% ipython --no-banner

In [1]: import numpy as np

In [2]: import numpy.linalg as la

In [3]: np.set_printoptions(precision=2, suppress=True, linewidth=160, floatmode="fixed")

In [4]: def rnd(a):
   ...:     return np.round(a, 2) + 0
   ...: 

In [5]: data = np.load("w.npy")

In [6]: print(data)
[[1 2 1 1 2 1]
 [0 0 1 1 2 0]
 [1 2 0 2 0 0]
 [0 0 0 1 0 2]
 [2 0 0 0 2 1]
 [0 2 1 0 0 0]]

In [7]: rng = np.random.default_rng(62570)

In [8]: z = rng.permutation(6)

In [9]: A2 = data[:, z] * rng.choice([-1, 1], 6)

In [10]: print(A2)
[[2 1 1 2 1 1]
 [0 0 0 2 1 1]
 [2 1 0 0 0 2]
 [0 0 2 0 0 1]
 [0 2 1 2 0 0]
 [2 0 0 0 1 0]]

In [11]: left, _, Vt = la.svd(data.T @ A2)

In [12]: print(rnd(la.lstsq(data, A2)[0]))
[[0.00 1.00 0.00 0.00 0.00 0.00]
 [1.00 0.00 0.00 0.00 0.00 0.00]
 [0.00 0.00 0.00 0.00 1.00 0.00]
 [0.00 0.00 0.00 0.00 0.00 1.00]
 [0.00 0.00 0.00 1.00 0.00 0.00]
 [0.00 0.00 1.00 0.00 0.00 0.00]]

In [13]: print(rnd(left @ Vt))
[[0.00 1.00 0.00 0.00 0.00 0.00]
 [1.00 0.00 0.00 0.00 0.00 0.00]
 [0.00 0.00 0.00 0.00 1.00 0.00]
 [0.00 0.00 0.00 0.00 0.00 1.00]
 [0.00 0.00 0.00 1.00 0.00 0.00]
 [0.00 0.00 1.00 0.00 0.00 0.00]]

In [14]: mat = np.load("data.npy")

In [15]: print(mat)
[[-2.02  0.20  0.67  2.30  0.80  2.76  0.36 -1.99 -0.41  0.00 -0.08]
 [ 0.08  0.75 -0.99 -0.61  2.67 -1.00 -0.77  2.94 -2.11 -1.03  0.84]
 [-0.12  0.15 -0.33 -1.41 -0.57 -0.84 -0.81  1.92 -1.05  0.21  0.12]
 [ 1.88  0.25 -1.15 -2.23  0.97 -2.96 -0.67  3.28 -0.75 -0.65  0.56]
 [-0.12  0.45 -0.72 -1.68  0.45 -1.23 -1.14  3.12 -1.92 -0.18  0.45]
 [-2.00 -0.85  1.69  0.71 -4.69  2.64  0.31 -3.54  1.53  2.05 -1.28]
 [ 0.32  0.45 -0.75 -0.93  1.41 -1.14 -0.65  2.38 -1.39 -0.59  0.54]
 [-0.56 -1.00  1.09 -1.91 -6.04  0.11 -0.41 -1.12  1.41  2.33 -1.25]]

In [16]: print(np.unique(mat.round(6), axis=0).shape)
(8, 11)

In [17]: print(rnd(mat @ la.pinv(mat) @ mat))
[[-2.02  0.20  0.67  2.30  0.80  2.76  0.36 -1.99 -0.41  0.00 -0.08]
 [ 0.08  0.75 -0.99 -0.61  2.67 -1.00 -0.77  2.94 -2.11 -1.03  0.84]
 [-0.12  0.15 -0.33 -1.41 -0.57 -0.84 -0.81  1.92 -1.05  0.21  0.12]
 [ 1.88  0.25 -1.15 -2.23  0.97 -2.96 -0.67  3.28 -0.75 -0.65  0.56]
 [-0.12  0.45 -0.72 -1.68  0.45 -1.23 -1.14  3.12 -1.92 -0.18  0.45]
 [-2.00 -0.85  1.69  0.71 -4.69  2.64  0.31 -3.54  1.53  2.05 -1.28]
 [ 0.32  0.45 -0.75 -0.93  1.41 -1.14 -0.65  2.38 -1.39 -0.59  0.54]
 [-0.56 -1.00  1.09 -1.91 -6.04  0.11 -0.41 -1.12  1.41  2.33 -1.25]]

In [18]: print(np.allclose(mat[:-1].T @ la.lstsq(mat[:-1].T, mat[-1])[0], mat[-1]))
True

In [19]: print(la.lstsq(mat[:-1].T, mat[-1])[2])
3

In [20]: u, v = mat[1], mat[4]

In [21]: print(rnd(u @ u))
25.51

In [22]: p = (u @ v) / (u @ u) * u

In [23]: print(la.matrix_rank(np.outer(u, v)))
1

In [24]: print(rnd(v - p))
[-0.18 -0.11  0.02 -1.22 -1.56 -0.48 -0.56  0.91 -0.33  0.59 -0.18]

In [25]: left, s, Vt = la.svd(mat)

In [26]: vecs = Vt[:(s > 1e-8).sum()]

In [27]: vec = mat[4] + -3 * mat[3] + rng.integers(2) * np.eye(11)[4]

In [28]: print(rnd(vec))
[-5.76 -0.30  2.73  5.01 -2.46  7.65  0.87 -6.72  0.33  1.77 -1.23]

In [29]: print(rnd(np.diag(vecs.T @ vecs)))
[0.42 0.03 0.05 0.31 0.70 0.38 0.10 0.48 0.38 0.11 0.03]

In [30]: print(np.argsort(-la.norm(mat, axis=0).round(6), kind="stable")[:3])
[4 7 5]

In [31]: print(la.matrix_rank(mat, rtol=0.1))
3

In [32]: print([round(float(x), 2) for x in la.svd(mat, compute_uv=False)[:3]])
[12.8, 7.57, 3.52]

In [33]: X = np.diag(5 * np.array([-2, 0, -2, -2, -1, -1, 0, -1, -1])) + np.array([[1, 1, 1, 0, 2, 0, 1, 0, 2],
    ...:     [0, 0, 0, 2, 2, 1, 2, 0, 2],
    ...:     [0, 2, 1, 1, 2, 0, 1, 0, 0],
    ...:     [2, 0, 0, 0, 2, 1, 1, 2, 0],
    ...:     [1, 1, 1, 0, 2, 1, 1, 1, 0],
    ...:     [1, 0, 1, 0, 2, 0, 0, 1, 0],
    ...:     [0, 1, 1, 2, 0, 1, 0, 0, 1],
    ...:     [1, 2, 2, 0, 1, 0, 2, 0, 1],
    ...:     [0, 2, 1, 2, 1, 2, 1, 0, 1]])

In [34]: print(X)
[[ -9   1   1   0   2   0   1   0   2]
 [  0   0   0   2   2   1   2   0   2]
 [  0   2  -9   1   2   0   1   0   0]
 [  2   0   0 -10   2   1   1   2   0]
 [  1   1   1   0  -3   1   1   1   0]
 [  1   0   1   0   2  -5   0   1   0]
 [  0   1   1   2   0   1   0   0   1]
 [  1   2   2   0   1   0   2  -5   1]
 [  0   2   1   2   1   2   1   0  -4]]

In [35]: A2 = X / np.sqrt((X ** 2).mean(axis=1, keepdims=True))

In [36]: print(rnd(A2[7]))
[ 0.47  0.95  0.95  0.00  0.47  0.00  0.95 -2.37  0.47]

In [37]: print(la.matrix_rank(A2) == la.matrix_rank(X))
True

In [38]: print(rnd(la.norm(A2, axis=1)))
[3.00 3.00 3.00 3.00 3.00 3.00 3.00 3.00 3.00]

In [39]: print(rnd(la.svd(mat, compute_uv=False)))
[12.80  7.57  3.52  0.00  0.00  0.00  0.00  0.00]

In [40]: print(la.matrix_rank(mat))
3

In [41]: print(rnd(mat.sum(axis=0)))
[-2.54  0.40 -0.49 -5.76 -5.00 -1.66 -3.78  6.99 -4.69  2.14 -0.10]

In [42]: u = np.array([2, 2, 0])

In [43]: print(np.convolve(X[4], u))
[ 2  4  4  2 -6 -4  4  4  2  0  0]

In [44]: print(np.cross(X[4, :3], X[1, :3]))
[0 0 0]

In [45]: print(np.polyval(u, X[4]))
[ 4  4  4  0 12  4  4  4  0]

In [46]: print((X + X.T) / 2)
[[ -9.00   0.50   0.50   1.00   1.50   0.50   0.50   0.50   1.00]
 [  0.50   0.00   1.00   1.00   1.50   0.50   1.50   1.00   2.00]
 [  0.50   1.00  -9.00   0.50   1.50   0.50   1.00   1.00   0.50]
 [  1.00   1.00   0.50 -10.00   1.00   0.50   1.50   1.00   1.00]
 [  1.50   1.50   1.50   1.00  -3.00   1.50   0.50   1.00   0.50]
 [  0.50   0.50   0.50   0.50   1.50  -5.00   0.50   0.50   1.00]
 [  0.50   1.50   1.00   1.50   0.50   0.50   0.00   1.00   1.00]
 [  0.50   1.00   1.00   1.00   1.00   0.50   1.00  -5.00   0.50]
 [  1.00   2.00   0.50   1.00   0.50   1.00   1.00   0.50  -4.00]]

In [47]: vec = np.array([1, 1, 3, 0, 3, 2, 0, 2, 2])

In [48]: y = X @ vec

In [49]: print(y)
[  5  12 -19  14   0   2   8   4   4]

In [50]: print(rnd(la.solve(X, y)))
[1.00 1.00 3.00 0.00 3.00 2.00 0.00 2.00 2.00]

In [51]: print(rnd(la.solve(X, X[:, 3])))
[0.00 0.00 0.00 1.00 0.00 0.00 0.00 0.00 0.00]

In [52]: print(rnd(la.solve(X, -2 * y)))
[-2.00 -2.00 -6.00  0.00 -6.00 -4.00  0.00 -4.00 -4.00]

In [53]: J = np.load("dump.npy")

In [54]: print(rnd(J))
[[-0.25  0.57  0.32 -0.24  0.27 -0.13 -0.07 -0.35 -0.42 -0.25]
 [ 0.35 -0.16  0.23  0.37 -0.22 -0.03  0.37  0.03 -0.32 -0.62]
 [ 0.45  0.47 -0.57 -0.30 -0.18 -0.06  0.32 -0.11  0.07 -0.04]
 [ 0.35 -0.39  0.07 -0.29  0.05  0.41 -0.18 -0.65 -0.04  0.00]
 [-0.20  0.15  0.26  0.14 -0.47 -0.19  0.06 -0.44  0.62 -0.11]
 [-0.05 -0.09 -0.29  0.05  0.59 -0.06 -0.11 -0.02  0.45 -0.58]
 [-0.05 -0.20 -0.38  0.04 -0.30 -0.54 -0.55 -0.15 -0.29 -0.14]
 [-0.40 -0.33 -0.26  0.05  0.17 -0.22  0.62 -0.36 -0.17  0.18]
 [ 0.40 -0.19  0.39 -0.35  0.22 -0.64  0.11  0.09  0.15  0.16]
 [-0.35 -0.24  0.02 -0.70 -0.32  0.11  0.12  0.28  0.02 -0.36]]

In [55]: # orthonormal columns

In [56]: vec = np.array([7, 6, 9, 0, 5, 6, 3, 2, 2, 1])

In [57]: print(rnd(la.det(J)))
-1.0

In [58]: print(rnd(la.norm(vec)), rnd(la.norm(J @ vec)))
15.65 15.65

In [59]: print(rnd(la.inv(J)))
[[-0.25  0.35  0.45  0.35 -0.20 -0.05 -0.05 -0.40  0.40 -0.35]
 [ 0.57 -0.16  0.47 -0.39  0.15 -0.09 -0.20 -0.33 -0.19 -0.24]
 [ 0.32  0.23 -0.57  0.07  0.26 -0.29 -0.38 -0.26  0.39  0.02]
 [-0.24  0.37 -0.30 -0.29  0.14  0.05  0.04  0.05 -0.35 -0.70]
 [ 0.27 -0.22 -0.18  0.05 -0.47  0.59 -0.30  0.17  0.22 -0.32]
 [-0.13 -0.03 -0.06  0.41 -0.19 -0.06 -0.54 -0.22 -0.64  0.11]
 [-0.07  0.37  0.32 -0.18  0.06 -0.11 -0.55  0.62  0.11  0.12]
 [-0.35  0.03 -0.11 -0.65 -0.44 -0.02 -0.15 -0.36  0.09  0.28]
 [-0.42 -0.32  0.07 -0.04  0.62  0.45 -0.29 -0.17  0.15  0.02]
 [-0.25 -0.62 -0.04  0.00 -0.11 -0.58 -0.14  0.18  0.16 -0.36]]

In [60]: print([p for p in range(1, 25) if np.allclose(la.matrix_power(J, p), np.eye(10))])
[]

In [61]: print(10 - la.matrix_rank(J - np.eye(10), tol=1e-8))
1

In [62]: u = np.array([1, 3, -3, -1, 0, -1, -3, -1, 1, 3])

In [63]: A2 = J + np.outer(u, np.eye(10)[5])

In [64]: print(rnd(la.det(A2) / la.det(J)), rnd(1 + la.solve(J, u)[5]))
2.13 2.13

In [65]: print(rnd(A2))
[[-0.25  0.57  0.32 -0.24  0.27  0.87 -0.07 -0.35 -0.42 -0.25]
 [ 0.35 -0.16  0.23  0.37 -0.22  2.97  0.37  0.03 -0.32 -0.62]
 [ 0.45  0.47 -0.57 -0.30 -0.18 -3.06  0.32 -0.11  0.07 -0.04]
 [ 0.35 -0.39  0.07 -0.29  0.05 -0.59 -0.18 -0.65 -0.04  0.00]
 [-0.20  0.15  0.26  0.14 -0.47 -0.19  0.06 -0.44  0.62 -0.11]
 [-0.05 -0.09 -0.29  0.05  0.59 -1.06 -0.11 -0.02  0.45 -0.58]
 [-0.05 -0.20 -0.38  0.04 -0.30 -3.54 -0.55 -0.15 -0.29 -0.14]
 [-0.40 -0.33 -0.26  0.05  0.17 -1.22  0.62 -0.36 -0.17  0.18]
 [ 0.40 -0.19  0.39 -0.35  0.22  0.36  0.11  0.09  0.15  0.16]
 [-0.35 -0.24  0.02 -0.70 -0.32  3.11  0.12  0.28  0.02 -0.36]]

In [66]: print(la.matrix_rank(A2 - J))
1

In [67]: vec = np.array([-2, 2, -2, 2, -2, -1, -1, 0, -1, -3])

In [68]: print((A2 @ vec).argmax())
6

In [69]: print(rnd(A2 @ vec))
[ 0.35 -1.48  3.75 -1.47  1.25  1.88  5.92  0.65 -4.19 -2.74]

In [70]: print(rnd(np.einsum("ij,j->i", A2, vec)))
[ 0.35 -1.48  3.75 -1.47  1.25  1.88  5.92  0.65 -4.19 -2.74]

In [71]: print(rnd(A2 @ np.eye(10)[5]))
[ 0.87  2.97 -3.06 -0.59 -0.19 -1.06 -3.54 -1.22  0.36  3.11]

In [72]: print(np.sign((A2 @ vec).round(6)))
[ 1.00 -1.00  1.00 -1.00  1.00  1.00  1.00  1.00 -1.00 -1.00]

In [73]: vec = np.array([1, 1, 1, 2, 1, 0, 2, 1, 2, 1])

In [74]: h1 = np.maximum(J @ vec, 0)

In [75]: print(np.flatnonzero(h1 > 1e-9))
[1 2 4 5 8]

In [76]: print(rnd(np.maximum(J @ (3 * vec), 0)))
[0.00 1.30 0.59 0.00 2.45 1.05 0.00 0.00 2.66 0.00]

In [77]: print(rnd(np.tanh(J @ vec)))
[-0.81  0.41  0.19 -0.92  0.67  0.34 -0.99  0.00  0.71 -0.97]

In [78]: print(rnd(h1))
[0.00 0.43 0.20 0.00 0.82 0.35 0.00 0.00 0.89 0.00]
